>>> import numpy as np
>>> from numpy import linalg as LA
>>> np.set_printoptions(precision=2, suppress=True, linewidth=120)
>>> def rd(a):
...     return np.round(a, 2) + 0
... 
>>> X = np.loadtxt("sample12.csv", delimiter=",")
>>> rd(X)
array([[ 21.49,   3.84,  -2.18, -29.29,  17.49, -21.41],
       [ 11.27,   1.05,  -4.53, -15.28,   7.95, -10.13],
       [ 10.09,   0.8 ,  -4.59, -13.69,   6.94,  -8.91],
       [  9.08,   0.6 ,  -4.59, -12.35,   6.11,  -7.89],
       [  8.96,   0.58,  -4.59, -12.2 ,   6.01,  -7.78],
       [  5.51,   0.05,  -4.14,  -7.67,   3.36,  -4.47],
       [  5.21,   0.02,  -4.06,  -7.28,   3.15,  -4.19],
       [  4.88,  -0.01,  -3.96,  -6.85,   2.92,  -3.89],
       [  2.11,  -0.15,  -2.61,  -3.23,   1.15,  -1.56],
       [  1.97,  -0.15,  -2.51,  -3.05,   1.08,  -1.45],
       [  1.85,  -0.14,  -2.41,  -2.89,   1.01,  -1.36],
       [  1.36,  -0.12,  -1.98,  -2.23,   0.74,  -0.99],
       [  0.39,  -0.04,  -0.81,  -0.8 ,   0.25,  -0.3 ],
       [  0.39,  -0.04,  -0.8 ,  -0.8 ,   0.25,  -0.3 ],
       [  0.12,  -0.01,  -0.3 ,  -0.29,   0.09,  -0.1 ],
       [ -0.01,   0.  ,   0.04,   0.04,  -0.01,   0.01],
       [ -0.09,  -0.03,   0.38,   0.41,  -0.16,   0.13],
       [ -0.01,  -0.19,   0.6 ,   0.95,  -0.48,   0.34],
       [  0.02,  -0.23,   0.59,   1.02,  -0.54,   0.38],
       [  0.17,  -0.44,   0.44,   1.34,  -0.84,   0.56],
       [  0.18,  -0.46,   0.42,   1.37,  -0.87,   0.57],
       [  0.25,  -0.56,   0.31,   1.49,  -1.01,   0.66],
       [  0.76,  -1.45,  -1.04,   2.45,  -2.24,   1.47],
       [  0.82,  -1.57,  -1.25,   2.57,  -2.41,   1.58],
       [  0.99,  -1.97,  -1.95,   2.97,  -2.96,   1.97],
       [  1.01,  -2.04,  -2.07,   3.04,  -3.05,   2.04],
       [  1.38,  -3.12,  -4.09,   4.13,  -4.59,   3.17],
       [  1.73,  -4.65,  -7.06,   5.71,  -6.81,   4.86],
       [  1.76,  -4.82,  -7.39,   5.89,  -7.06,   5.06],
       [  2.01,  -7.05, -11.88,   8.31, -10.39,   7.72],
       [  2.03,  -7.23, -12.24,   8.51, -10.66,   7.94],
       [  2.08, -10.15, -18.18,  11.82, -15.12,  11.59],
       [  2.08, -10.3 , -18.51,  12.  , -15.36,  11.79],
       [  2.07, -10.36, -18.62,  12.07, -15.45,  11.87],
       [  2.02, -11.64, -21.26,  13.57, -17.44,  13.53]])
>>> np.argsort(-LA.norm(X, axis=0).round(6), kind="stable")[:3]
array([3, 2, 4])
>>> rd(LA.norm(X, 2) / LA.norm(X))
np.float64(0.87)
>>> [round(float(x), 2) for x in LA.svd(X, compute_uv=False)[:3]]
[85.88, 49.44, 5.79]
>>> D = LA.norm(X[:, None] - X[None], axis=-1)
>>> np.unravel_index(D.round(6).argmax(), D.shape)
(np.int64(0), np.int64(34))
>>> (D + 1e9 * np.eye(35)).round(6).argmin(axis=1)
array([ 1,  2,  3,  4,  3,  6,  5,  6,  9, 10,  9, 10, 13, 12, 15, 14, 15, 18, 17, 20, 19, 20, 23, 22, 25, 24, 25, 28,
       27, 30, 29, 32, 33, 32, 33])
>>> D[26].round(6).argsort(kind="stable")[:4]
array([26, 25, 24, 23])
>>> rd(D[:5, :5])
array([[ 0.  , 23.07, 25.61, 27.74, 27.98],
       [23.07,  0.  ,  2.55,  4.69,  4.93],
       [25.61,  2.55,  0.  ,  2.14,  2.38],
       [27.74,  4.69,  2.14,  0.  ,  0.24],
       [27.98,  4.93,  2.38,  0.24,  0.  ]])
>>> E = np.loadtxt("x.csv", delimiter=",")
>>> print(E)
[[  2.  -1.   1.  -2.   1.   0.]
 [  1.  -2.   1.   3.  -2.   1.]
 [  1.  -1.  -2.  -1.  -3.  -1.]
 [ -2.   1.   0.  -3.   3.  -3.]
 [  2.   0.   1.  -3.  -3.   1.]
 [ -1.  -1.   1.   0.   3.  -3.]
 [ -2.  -2.   3.   3.   3.   2.]
 [  3.  -1.   0.  -1.  -2.  -1.]
 [ -3.  -1.   0.  -1.  -3.  -1.]
 [  2.  -2.   3.  -3.  -2.  -2.]
 [ -3.  -1.   3.   1.   2.  -1.]
 [  3.   2.  -2.   2.  -3.   0.]
 [ -1.   5.  -2. -11.   7.  -3.]]
>>> lab = E[:, 4] > np.median(E[:, 4])
>>> r0 = E[lab].mean(axis=0) - E[~lab].mean(axis=0)
>>> (((E - E.mean(axis=0)) @ r0 > 0) == lab).mean()
np.float64(1.0)
>>> ((E - E.mean(axis=0)) @ r0 > 0).astype(int)
array([1, 0, 0, 1, 0, 1, 1, 0, 0, 0, 1, 0, 1])
>>> rd(r0)
array([-2.45,  0.88,  0.86, -1.43,  5.74, -0.9 ])
>>> np.argsort(-np.abs(r0).round(6), kind="stable")
array([4, 0, 3, 5, 1, 2])
>>> r0 = np.array([2, 1, 1])
>>> np.convolve(E[8], r0)
array([-6., -5., -4., -3., -7., -6., -4., -1.])
>>> np.cross(E[8, :3], E[1, :3])
array([-1.,  3.,  7.])
>>> np.correlate(E[8], E[1], "full")
array([-3.,  5., -7., -7.,  4.,  1., -9., -4.,  4., -1., -1.])
>>> out = np.c_[E[:, :5] @ np.array([[1, 0, 5, 5, 6],
...     [8, 4, 9, 1, 4],
...     [4, 2, 2, 1, 7],
...     [6, 4, 6, 5, 8],
...     [2, 2, 5, 1, 8]]), np.array([2, 2, 2, 3, 3, 0, 0, 0, 3, 3, 0, 0, 0])]
>>> out
array([[-12.,  -8.,  -4.,   1.,   7.,   2.],
       [  3.,   2.,  -3.,  17.,  13.,   2.],
       [-27., -18., -29.,  -6., -44.,   2.],
       [ -6.,  -2.,  -4., -21.,  -8.,   3.],
       [-18., -16., -21.,  -7., -29.,   3.],
       [  1.,   4.,   3.,  -2.,  21.,   0.],
       [ 18.,  16.,  11.,   9.,  49.,   0.],
       [-15., -12., -10.,   7., -10.,   0.],
       [-23., -14., -45., -24., -54.,   3.],
       [-24., -18., -30.,  -6., -15.,   3.],
       [ 11.,  10.,  -2.,  -6.,  23.,   0.],
       [ 17.,   6.,  26.,  22.,   4.,   0.],
       [-21., -14.,   5., -50., -32.,   0.]])
>>> LA.matrix_rank(out)
np.int64(6)
>>> rd(LA.norm(LA.qr(E)[0].T @ out, axis=0) ** 2 / ((out ** 2).sum(axis=0) + 1e-12))
array([1.  , 1.  , 1.  , 1.  , 1.  , 0.65])
>>> x0 = np.array([1, 1, 1, 1, 1, 1])
>>> target = E @ x0
>>> print(rd(LA.pinv(E) @ E))
[[1. 0. 0. 0. 0. 0.]
 [0. 1. 0. 0. 0. 0.]
 [0. 0. 1. 0. 0. 0.]
 [0. 0. 0. 1. 0. 0.]
 [0. 0. 0. 0. 1. 0.]
 [0. 0. 0. 0. 0. 1.]]
>>> print(rd(LA.lstsq(E, target)[0]))
[1. 1. 1. 1. 1. 1.]
>>> target
array([ 1.,  2., -7., -4., -2., -1.,  7., -2., -9., -4.,  1.,  2., -5.])
>>> rng = np.random.default_rng(22718)
>>> target = target + 0.3 * rng.normal(size=13)
>>> print(rd(target))
[ 0.99  1.82 -6.66 -4.17 -1.33 -1.12  7.19 -1.89 -8.35 -3.88  1.    2.04 -5.02]
>>> coef, *_ = LA.lstsq(E, target)
>>> print([round(float(LA.norm(LA.solve(E.T @ E + lam * np.eye(6), E.T @ target))), 2) for lam in (0, 1, 10, 100)])
[2.38, 2.26, 1.73, 0.69]
>>> print(rd(E.T @ (target - E @ coef)))
[0. 0. 0. 0. 0. 0.]
>>> coef.round()
array([1., 1., 1., 1., 1., 1.])
>>> A = np.load("w.npy")
>>> A
array([[-2,  0,  1, -1, -1],
       [ 2,  2,  1,  2,  2],
       [ 0,  0,  2, -1, -2],
       [ 2,  2, -1,  1, -1],
       [ 2, -2, -2,  1, -2]])
>>> O, V = LA.qr(A[:, :2])[0], LA.qr(A[:, 2:])[0]
>>> sig = LA.svd(O.T @ V, compute_uv=False)
>>> rd(np.degrees(np.arccos(sig.clip(0, 1))))
array([16.93, 46.47])
>>> lab = rng.permutation(5)
>>> lab
array([2, 0, 4, 1, 3])
>>> out = A[lab][:, lab]
>>> out
array([[ 2,  0, -2,  0, -1],
       [ 1, -2, -1,  0, -1],
       [-2,  2, -2, -2,  1],
       [ 1,  2,  2,  2,  2],
       [-1,  2, -1,  2,  1]])
>>> rd(LA.det(out)), rd(LA.det(A[lab]))
(np.float64(-76.0), np.float64(-76.0))
>>> np.allclose(out, A)
False
>>> x0 = np.array([1, 3, 2, 3, 1])
>>> target = out @ x0
>>> target
array([-3, -8, -5, 19, 10])
>>> print(rd(LA.solve(out, target + out[:, 3])))
[1. 3. 2. 4. 1.]
>>> rd(LA.solve(out, target))
array([1., 3., 2., 3., 1.])
>>> rd(LA.solve(out, out[:, 1]))
array([0., 1., 0., 0., 0.])
>>> r0 = np.array([0, 1, 1, 2, 2, 2, 2, 2])
>>> v = np.array([2, 0, 1, 3, 1, 3, 0, 0, 1, 2, 0])
>>> M = r0[:, None] + v[None, :]
>>> print(M)
[[2 0 1 3 1 3 0 0 1 2 0]
 [3 1 2 4 2 4 1 1 2 3 1]
 [3 1 2 4 2 4 1 1 2 3 1]
 [4 2 3 5 3 5 2 2 3 4 2]
 [4 2 3 5 3 5 2 2 3 4 2]
 [4 2 3 5 3 5 2 2 3 4 2]
 [4 2 3 5 3 5 2 2 3 4 2]
 [4 2 3 5 3 5 2 2 3 4 2]]
>>> rd(LA.norm(M, 2))
np.float64(27.93)
>>> rd(LA.norm(M, axis=1))
array([ 5.39,  8.12,  8.12, 11.18, 11.18, 11.18, 11.18, 11.18])
>>> M[0] @ M[1]
np.int64(42)
>>> rd(LA.norm(M[0] - M[1]))
np.float64(3.32)
>>> out = M[0, 0] * M[1:] - np.outer(M[1:, 0], M[0])
>>> out
array([[ 0,  2,  1, -1,  1, -1,  2,  2,  1,  0,  2],
       [ 0,  2,  1, -1,  1, -1,  2,  2,  1,  0,  2],
       [ 0,  4,  2, -2,  2, -2,  4,  4,  2,  0,  4],
       [ 0,  4,  2, -2,  2, -2,  4,  4,  2,  0,  4],
       [ 0,  4,  2, -2,  2, -2,  4,  4,  2,  0,  4],
       [ 0,  4,  2, -2,  2, -2,  4,  4,  2,  0,  4],
       [ 0,  4,  2, -2,  2, -2,  4,  4,  2,  0,  4]])
>>> LA.matrix_rank(out), LA.matrix_rank(M)
(np.int64(1), np.int64(2))
>>> print(M[:, 0] / M[0, 0])
[1.  1.5 1.5 2.  2.  2.  2.  2. ]
>>> out = np.array([[0, -1, -2, -1, 1],
...     [-1, -3, 1, 1, 0],
...     [0, -1, -1, 0, 2],
...     [-2, 2, 0, -1, -3],
...     [3, 1, 2, 3, 0]])
>>> feats = np.tril(out)
>>> feats
array([[ 0,  0,  0,  0,  0],
       [-1, -3,  0,  0,  0],
       [ 0, -1, -1,  0,  0],
       [-2,  2,  0, -1,  0],
       [ 3,  1,  2,  3,  0]])
>>> np.abs(np.diag(LA.qr(feats)[1])) > 1e-9
array([ True,  True,  True,  True, False])
>>> np.unique(feats.round(6), axis=0).shape
(5, 5)
>>> rd(feats @ LA.pinv(feats) @ feats)
array([[ 0.,  0.,  0.,  0.,  0.],
       [-1., -3.,  0.,  0.,  0.],
       [ 0., -1., -1.,  0.,  0.],
       [-2.,  2.,  0., -1.,  0.],
       [ 3.,  1.,  2.,  3.,  0.]])
>>> LA.lstsq(feats[:-1].T, feats[-1])[2]
np.int32(3)
>>> rd(LA.norm(feats, 2) / LA.norm(feats))
np.float64(0.79)
>>> LA.cond(feats) > 100
np.True_
>>> print(np.argsort(-LA.norm(feats, axis=0).round(6), kind="stable")[:3])
[1 0 3]
>>> [round(float(x), 2) for x in LA.svd(feats, compute_uv=False)[:3]]
[5.23, 3.81, 1.39]
>>> feats @ feats
array([[ 0,  0,  0,  0,  0],
       [ 3,  9,  0,  0,  0],
       [ 1,  4,  1,  0,  0],
       [ 0, -8,  0,  1,  0],
       [-7,  1, -2, -3,  0]])
>>> rd(np.sort(LA.eigvals(feats)))
array([-3., -1., -1.,  0.,  0.])
>>> W0 = np.loadtxt("dump.csv", delimiter=",")
>>> W0
array([[-5.,  0.,  0.,  0.,  0.,  0.,  0.,  0.,  0.,  0.,  0.],
       [ 3., -2.,  0.,  0.,  0.,  0.,  0.,  0.,  0.,  0.,  0.],
       [ 2.,  3., -4.,  0.,  0.,  0.,  0.,  0.,  0.,  0.,  0.],
       [ 2.,  0.,  4.,  4.,  0.,  0.,  0.,  0.,  0.,  0.,  0.],
       [ 5.,  2., -4., -3.,  4.,  0.,  0.,  0.,  0.,  0.,  0.],
       [ 2.,  1., -4., -5., -4., -4.,  0.,  0.,  0.,  0.,  0.],
       [-2.,  3., -4.,  0., -1.,  5.,  4.,  0.,  0.,  0.,  0.],
       [ 0., -2.,  1.,  5.,  2., -3., -3., -1.,  0.,  0.,  0.],
       [ 0., -5.,  0., -1., -5., -2., -4., -3.,  0.,  0.,  0.],
       [-1.,  5.,  1., -4., -1., -2., -2., -3.,  4.,  0.,  0.],
       [-3., -2., -3.,  1., -5.,  0.,  5.,  2., -2.,  5., -2.]])
>>> out = W0 / LA.norm(W0, axis=1, keepdims=True)
>>> G = out @ out.T
>>> rd(LA.norm(out, axis=1))
array([1., 1., 1., 1., 1., 1., 1., 1., 1., 1., 1.])
>>> rd(G[5])
array([-0.23,  0.13,  0.48, -0.6 ,  0.37,  1.  , -0.01, -0.42,  0.35,  0.4 ,  0.21])
>>> (np.abs(G) > 0.9).astype(int)
array([[1, 0, 0, 0, 0, 0, 0, 0, 0, 0, 0],
       [0, 1, 0, 0, 0, 0, 0, 0, 0, 0, 0],
       [0, 0, 1, 0, 0, 0, 0, 0, 0, 0, 0],
       [0, 0, 0, 1, 0, 0, 0, 0, 0, 0, 0],
       [0, 0, 0, 0, 1, 0, 0, 0, 0, 0, 0],
       [0, 0, 0, 0, 0, 1, 0, 0, 0, 0, 0],
       [0, 0, 0, 0, 0, 0, 1, 0, 0, 0, 0],
       [0, 0, 0, 0, 0, 0, 0, 1, 0, 0, 0],
       [0, 0, 0, 0, 0, 0, 0, 0, 1, 0, 0],
       [0, 0, 0, 0, 0, 0, 0, 0, 0, 1, 0],
       [0, 0, 0, 0, 0, 0, 0, 0, 0, 0, 1]])
>>> rd(np.degrees(np.arccos(np.clip(G[5, 6], -1, 1))))
np.float64(90.77)
>>> Uu, sig, vt = LA.svd(feats)
>>> print(rd(sig))
[5.23 3.81 1.39 0.51 0.  ]
>>> out = Uu[:, :4] @ np.diag(sig[:4]) @ vt[:4]
>>> rd(out)
array([[ 0.,  0.,  0.,  0.,  0.],
       [-1., -3.,  0.,  0.,  0.],
       [ 0., -1., -1.,  0.,  0.],
       [-2.,  2.,  0., -1.,  0.],
       [ 3.,  1.,  2.,  3.,  0.]])
